$ python -q
>>> import numpy as np
>>> np.set_printoptions(suppress=True, linewidth=100)
>>> def rd(a):
...     return np.round(a, 2) + 0
... 
>>> mat = np.diag(3 * np.array([3, 1, 0, 2, 1, 0, 1, 0, 0, 3, 1])) + np.array([[2, 4, 1, 1, 5, -3, -2, -1, 0, -1, -4],
...     [5, -1, -3, -2, 4, -3, -2, 2, 0, -3, -5],
...     [-1, 3, 5, -4, -5, -3, -1, -1, -5, -1, -2],
...     [-3, -3, 3, 4, 3, 5, -2, 0, -1, 1, -4],
...     [1, 4, 0, -4, 0, -5, -4, -4, 1, 0, 4],
...     [-3, -3, -4, 2, -2, -1, 3, 2, 2, 0, -4],
...     [3, 5, -3, -5, -2, -3, -5, -5, 5, 3, -1],
...     [1, -1, 0, 2, -4, -1, -1, 4, -2, 3, 0],
...     [-2, -5, -1, -2, 0, 4, 1, 1, -2, -3, 1],
...     [2, -4, 5, 0, -5, 4, 5, -1, 0, -2, -5],
...     [4, -4, -3, -2, 1, -1, -1, -5, -5, -2, 2]])
>>> print(mat)
[[11  4  1  1  5 -3 -2 -1  0 -1 -4]
 [ 5  2 -3 -2  4 -3 -2  2  0 -3 -5]
 [-1  3  5 -4 -5 -3 -1 -1 -5 -1 -2]
 [-3 -3  3 10  3  5 -2  0 -1  1 -4]
 [ 1  4  0 -4  3 -5 -4 -4  1  0  4]
 [-3 -3 -4  2 -2 -1  3  2  2  0 -4]
 [ 3  5 -3 -5 -2 -3 -2 -5  5  3 -1]
 [ 1 -1  0  2 -4 -1 -1  4 -2  3  0]
 [-2 -5 -1 -2  0  4  1  1 -2 -3  1]
 [ 2 -4  5  0 -5  4  5 -1  0  7 -5]
 [ 4 -4 -3 -2  1 -1 -1 -5 -5 -2  5]]
>>> blk = np.stack([mat, 5 * mat, mat[::-1]])
>>> print((blk @ mat.T).shape)
(3, 11, 11)
>>> print(rd(np.linalg.norm(blk, axis=(1, 2))))
[ 37.05 185.27  37.05]
>>> print(blk.shape)
(3, 11, 11)
>>> print(np.linalg.matrix_rank(blk))
[11 11 11]
>>> print((mat - mat.T) / 2)
[[ 0.  -0.5  1.   2.   2.   0.  -2.5 -1.   1.  -1.5 -4. ]
 [ 0.5  0.  -3.   0.5  0.   0.  -3.5  1.5  2.5  0.5 -0.5]
 [-1.   3.   0.  -3.5 -2.5  0.5  1.  -0.5 -2.  -3.   0.5]
 [-2.  -0.5  3.5  0.   3.5  1.5  1.5 -1.   0.5  0.5 -1. ]
 [-2.   0.   2.5 -3.5  0.  -1.5 -1.   0.   0.5  2.5  1.5]
 [ 0.   0.  -0.5 -1.5  1.5  0.   3.   1.5 -1.  -2.  -1.5]
 [ 2.5  3.5 -1.  -1.5  1.  -3.   0.  -2.   2.  -1.   0. ]
 [ 1.  -1.5  0.5  1.   0.  -1.5  2.   0.  -1.5  2.   2.5]
 [-1.  -2.5  2.  -0.5 -0.5  1.  -2.   1.5  0.  -1.5  3. ]
 [ 1.5 -0.5  3.  -0.5 -2.5  2.   1.  -2.   1.5  0.  -1.5]
 [ 4.   0.5 -0.5  1.  -1.5  1.5  0.  -2.5 -3.   1.5  0. ]]
>>> print(np.allclose(mat, mat.T))
False
>>> print(rd(np.abs(np.linalg.eigvals(mat)).max()))
17.31
